>>> import numpy as np
>>> np.set_printoptions(precision=2, suppress=True, linewidth=140)
>>> A = np.loadtxt("mat.csv", delimiter=",")
>>> A
array([[-4.,  3., -1., -2.,  1., -3.,  0.,  0.,  0., -4.,  2.,  1., -3.],
       [ 3., -4., -3.,  0., -4.,  0., -2.,  1.,  0.,  0., -4.,  0.,  3.],
       [-1., -3.,  0.,  3.,  2.,  1., -4.,  0.,  1.,  1.,  0., -1., -4.],
       [-2.,  0.,  3.,  4.,  4.,  4., -1.,  1., -2., -1., -1., -1.,  2.],
       [ 1., -4.,  2.,  4., -2., -1., -1.,  0., -2.,  0.,  1., -1.,  1.],
       [-3.,  0.,  1.,  4., -1.,  4., -1., -2.,  2.,  0., -3.,  0., -3.],
       [ 0., -2., -4., -1., -1., -1.,  2.,  0.,  2.,  3.,  3.,  2., -2.],
       [ 0.,  1.,  0.,  1.,  0., -2.,  0., -4., -4.,  1.,  0., -1.,  2.],
       [ 0.,  0.,  1., -2., -2.,  2.,  2., -4.,  2.,  0.,  0., -2.,  2.],
       [-4.,  0.,  1., -1.,  0.,  0.,  3.,  1.,  0., -4.,  1., -2., -2.],
       [ 2., -4.,  0., -1.,  1., -3.,  3.,  0.,  0.,  1.,  2., -1., -3.],
       [ 1.,  0., -1., -1., -1.,  0.,  2., -1., -2., -2., -1., -2., -2.],
       [-3.,  3., -4.,  2.,  1., -3., -2.,  2.,  2., -2., -3., -2.,  2.]])
>>> x = np.array([2, 1, 0, 2, 1, 2, 2, 1, 0, 2, 0, 1, 2])
>>> h1 = np.maximum(A @ x, 0)
>>> h1
array([ 0.,  1.,  0., 16.,  1.,  0.,  1.,  0.,  0.,  0.,  0.,  0.,  0.])
>>> np.tanh(A @ x)
array([-1.  ,  0.76, -1.  ,  1.  ,  0.76, -0.76,  0.76,  0.  ,  0.  , -1.  , -1.  , -1.  , -1.  ])
>>> np.flatnonzero(h1 > 1e-9)
array([1, 3, 4, 6])
>>> w, evecs = np.linalg.eigh(A)
>>> x = np.array([-5, -2, 3, -4, 3, -5, -2, -3, -5, 5, 1, 4, 0])
>>> round(x @ A @ x / (x @ x), 2), round(float(w[0]), 2), np.round(w[-1], 2)
(np.float64(-0.21), -12.69, np.float64(12.84))
>>> np.linalg.eigvalsh(A[1:, 1:])
array([-9.96, -8.81, -7.3 , -6.05, -3.61, -2.24, -0.55,  3.49,  4.21,  8.14, 10.48, 12.21])
>>> W0 = np.array([[3, 4, 5, 6, 7, 8],
...     [9, 10, 11, 12, 13, 14],
...     [15, 16, 17, 18, 19, 20],
...     [21, 22, 23, 24, 25, 26],
...     [27, 28, 29, 30, 31, 32]])
>>> W0
array([[ 3,  4,  5,  6,  7,  8],
       [ 9, 10, 11, 12, 13, 14],
       [15, 16, 17, 18, 19, 20],
       [21, 22, 23, 24, 25, 26],
       [27, 28, 29, 30, 31, 32]])
>>> r0, g = W0[3], W0[0]
>>> r0 @ g
np.int64(793)
>>> p = (r0 @ g) / (r0 @ r0) * r0
>>> round(np.linalg.norm(r0 + g) ** 2 + np.linalg.norm(r0 - g) ** 2, 2)
np.float64(7060.0)
>>> (g - p) @ r0
np.float64(0.0)
>>> p
array([5.  , 5.24, 5.48, 5.71, 5.95, 6.19])
>>> left, sigma, Vh = np.linalg.svd(W0)
>>> np.argmax(sigma[:-1] / (sigma[1:] + 1e-6)) + 1
np.int64(2)
>>> A2 = left[:, :2] @ np.diag(sigma[:2]) @ Vh[:2]
>>> np.linalg.matrix_rank(A2)
np.int64(2)
>>> print(round(np.linalg.norm(W0 - A2, 2), 2), np.round(sigma[2], 2))
0.0 0.0
>>> np.linalg.matrix_rank(W0, rtol=0.05)
np.int64(1)
>>> A2
array([[ 3.,  4.,  5.,  6.,  7.,  8.],
       [ 9., 10., 11., 12., 13., 14.],
       [15., 16., 17., 18., 19., 20.],
       [21., 22., 23., 24., 25., 26.],
       [27., 28., 29., 30., 31., 32.]])
>>> arr = np.load("a.npy")
>>> arr
array([[ 2,  0,  0,  0,  0,  0,  0,  0,  0,  0,  0,  0,  0,  0,  0],
       [ 0,  1,  0,  0,  0,  0,  0,  0,  0,  0,  0,  0,  0,  0,  0],
       [ 0,  0,  0,  0,  0,  0,  0,  0,  0,  0,  0,  0,  0,  0,  0],
       [ 0,  0,  0, -1,  0,  0,  0,  0,  0,  0,  0,  0,  0,  0,  0],
       [ 0,  0,  0,  0,  1,  0,  0,  0,  0,  0,  0,  0,  0,  0,  0],
       [ 0,  0,  0,  0,  0, -2,  0,  0,  0,  0,  0,  0,  0,  0,  0],
       [ 0,  0,  0,  0,  0,  0, -1,  0,  0,  0,  0,  0,  0,  0,  0],
       [ 0,  0,  0,  0,  0,  0,  0,  2,  0,  0,  0,  0,  0,  0,  0],
       [ 0,  0,  0,  0,  0,  0,  0,  0,  1,  0,  0,  0,  0,  0,  0],
       [ 0,  0,  0,  0,  0,  0,  0,  0,  0,  1,  0,  0,  0,  0,  0],
       [ 0,  0,  0,  0,  0,  0,  0,  0,  0,  0, -2,  0,  0,  0,  0],
       [ 0,  0,  0,  0,  0,  0,  0,  0,  0,  0,  0,  2,  0,  0,  0],
       [ 0,  0,  0,  0,  0,  0,  0,  0,  0,  0,  0,  0,  2,  0,  0],
       [ 0,  0,  0,  0,  0,  0,  0,  0,  0,  0,  0,  0,  0,  2,  0],
       [ 0,  0,  0,  0,  0,  0,  0,  0,  0,  0,  0,  0,  0,  0, -2]])
>>> r0 = np.array([-4, -4, 4])
>>> np.correlate(arr[12], arr[0], "full")
array([0, 0, 0, 0, 0, 0, 0, 0, 0, 0, 0, 0, 0, 0, 0, 0, 0, 0, 0, 0, 0, 0, 0, 0, 0, 0, 4, 0, 0])
>>> np.polyval(r0, arr[12])
array([  4,   4,   4,   4,   4,   4,   4,   4,   4,   4,   4,   4, -20,   4,   4])
>>> np.cross(arr[12, :3], arr[0, :3])
array([0, 0, 0])
>>> left, sigma, Vh = np.linalg.svd(arr)
>>> np.argmax(sigma[:-1] / (sigma[1:] + 1e-6)) + 1
np.int64(14)
>>> A2 = left[:, :14] @ np.diag(sigma[:14]) @ Vh[:14]
>>> np.abs(arr - A2).max()
np.float64(0.0)
>>> np.linalg.matrix_rank(arr, rtol=0.05)
np.int64(14)
>>> round(np.linalg.norm(arr - A2) / np.linalg.norm(arr), 2)
np.float64(0.0)
>>> round(float(np.linalg.norm(arr - A2, 2)), 2), sigma[14]
(0.0, np.float64(0.0))
